% ipython --no-banner

In [1]: import numpy as np

In [2]: np.set_printoptions(precision=1, suppress=True, linewidth=160, sign=" ")

In [3]: u = np.array([-5, -1, -4, -3])

In [4]: feats = -2 * np.eye(4) + np.outer(u, u)

In [5]: feats
Out[5]: 
array([[23.,  5., 20., 15.],
       [ 5., -1.,  4.,  3.],
       [20.,  4., 14., 12.],
       [15.,  3., 12.,  7.]])

In [6]: u, g = feats[2], feats[0]

In [7]: u @ u
Out[7]: np.float64(756.0)

In [8]: u @ g
Out[8]: np.float64(940.0)

In [9]: p = (u @ g) / (u @ u) * u

In [10]: p
Out[10]: array([ 24.9,   5. ,  17.4,  14.9])

In [11]: np.outer(u, g)
Out[11]: 
array([[ 460.,  100.,  400.,  300.],
       [  92.,   20.,   80.,   60.],
       [ 322.,   70.,  280.,  210.],
       [ 276.,   60.,  240.,  180.]])

In [12]: np.linalg.matrix_rank(np.outer(u, g))
Out[12]: np.int64(1)

In [13]: left, sv, Vh = np.linalg.svd(feats)

In [14]: np.argmax(sv[:-1] / (sv[1:] + 1e-6)) + 1
Out[14]: np.int64(1)

In [15]: Y = left[:, :1] @ np.diag(sv[:1]) @ Vh[:1]

In [16]: Y
Out[16]: 
array([[ 24. ,   4.8,  19.2,  14.4],
       [  4.8,   1. ,   3.8,   2.9],
       [ 19.2,   3.8,  15.4,  11.5],
       [ 14.4,   2.9,  11.5,   8.6]])

In [17]: np.linalg.matrix_rank(feats, rtol=0.05)
Out[17]: np.int64(1)

In [18]: round(float(np.linalg.norm(feats - Y) / np.linalg.norm(feats)), 1)
Out[18]: 0.1

In [19]: A = np.array([[7, 7, 4, 8], [9, 5, 0, 8], [8, 0, 5, 0], [9, 5, 4, 0]])

In [20]: G = A.T @ A

In [21]: np.trace(G), (A ** 2).sum()
Out[21]: (np.int64(559), np.int64(559))

In [22]: (A @ A.T).shape
Out[22]: (4, 4)

In [23]: np.linalg.matrix_rank(G)
Out[23]: np.int64(4)

In [24]: G
Out[24]: 
array([[ 275,  139,  104,  128],
       [ 139,   99,   48,   96],
       [ 104,   48,   57,   32],
       [ 128,   96,   32,  128]])

In [25]: np.linalg.svd(A, compute_uv=False) ** 2
Out[25]: array([ 466.8,   71. ,   12.7,    8.5])

In [26]: np.allclose(G, G.T)
Out[26]: True

In [27]: np.diag(G)
Out[27]: array([ 275,   99,   57,  128])

In [28]: rng = np.random.default_rng(961)

In [29]: z = rng.permutation(4)

In [30]: Y = A[:, z] * rng.choice([-1, 1], 4)

In [31]: Y
Out[31]: 
array([[-7, -8, -4,  7],
       [-9, -8,  0,  5],
       [-8,  0, -5,  0],
       [-9,  0, -4,  5]])

In [32]: left, _, Vh = np.linalg.svd(A.T @ Y)

In [33]: np.round(left @ Vh, 1) + 0
Out[33]: 
array([[-1.,  0.,  0.,  0.],
       [ 0.,  0.,  0.,  1.],
       [ 0.,  0., -1.,  0.],
       [ 0., -1.,  0.,  0.]])

In [34]: np.round(np.linalg.lstsq(A, Y)[0], 1) + 0
Out[34]: 
array([[-1.,  0.,  0.,  0.],
       [ 0.,  0.,  0.,  1.],
       [ 0.,  0., -1.,  0.],
       [ 0., -1.,  0.,  0.]])

In [35]: u = np.array([2, 0, 2, 2, 1, 1, 2, 0, 1, 0, 1])

In [36]: E = u[np.abs(np.subtract.outer(np.arange(11), np.arange(11)))]

In [37]: E
Out[37]: 
array([[ 2,  0,  2,  2,  1,  1,  2,  0,  1,  0,  1],
       [ 0,  2,  0,  2,  2,  1,  1,  2,  0,  1,  0],
       [ 2,  0,  2,  0,  2,  2,  1,  1,  2,  0,  1],
       [ 2,  2,  0,  2,  0,  2,  2,  1,  1,  2,  0],
       [ 1,  2,  2,  0,  2,  0,  2,  2,  1,  1,  2],
       [ 1,  1,  2,  2,  0,  2,  0,  2,  2,  1,  1],
       [ 2,  1,  1,  2,  2,  0,  2,  0,  2,  2,  1],
       [ 0,  2,  1,  1,  2,  2,  0,  2,  0,  2,  2],
       [ 1,  0,  2,  1,  1,  2,  2,  0,  2,  0,  2],
       [ 0,  1,  0,  2,  1,  1,  2,  2,  0,  2,  0],
       [ 1,  0,  1,  0,  2,  1,  1,  2,  2,  0,  2]])

In [38]: np.unravel_index(np.abs(E).argmax(), E.shape)
Out[38]: (np.int64(0), np.int64(0))

In [39]: E.sum(axis=1)
Out[39]: array([ 12,  11,  13,  14,  15,  14,  15,  14,  13,  11,  12])

In [40]: round(np.linalg.norm(E), 1)
Out[40]: np.float64(15.9)

In [41]: E.mean(axis=0)
Out[41]: array([ 1.1,  1. ,  1.2,  1.3,  1.4,  1.3,  1.4,  1.3,  1.2,  1. ,  1.1])

In [42]: E.sum(axis=0)
Out[42]: array([ 12,  11,  13,  14,  15,  14,  15,  14,  13,  11,  12])

In [43]: np.abs(E).max()
Out[43]: np.int64(2)

In [44]: np.linalg.matrix_rank(E)
Out[44]: np.int64(11)

In [45]: np.count_nonzero(E)
Out[45]: np.int64(89)

In [46]: E - E[0]
Out[46]: 
array([[ 0,  0,  0,  0,  0,  0,  0,  0,  0,  0,  0],
       [-2,  2, -2,  0,  1,  0, -1,  2, -1,  1, -1],
       [ 0,  0,  0, -2,  1,  1, -1,  1,  1,  0,  0],
       [ 0,  2, -2,  0, -1,  1,  0,  1,  0,  2, -1],
       [-1,  2,  0, -2,  1, -1,  0,  2,  0,  1,  1],
       [-1,  1,  0,  0, -1,  1, -2,  2,  1,  1,  0],
       [ 0,  1, -1,  0,  1, -1,  0,  0,  1,  2,  0],
       [-2,  2, -1, -1,  1,  1, -2,  2, -1,  2,  1],
       [-1,  0,  0, -1,  0,  1,  0,  0,  1,  0,  1],
       [-2,  1, -2,  0,  0,  0,  0,  2, -1,  2, -1],
       [-1,  0, -1, -2,  1,  0, -1,  2,  1,  0,  1]])
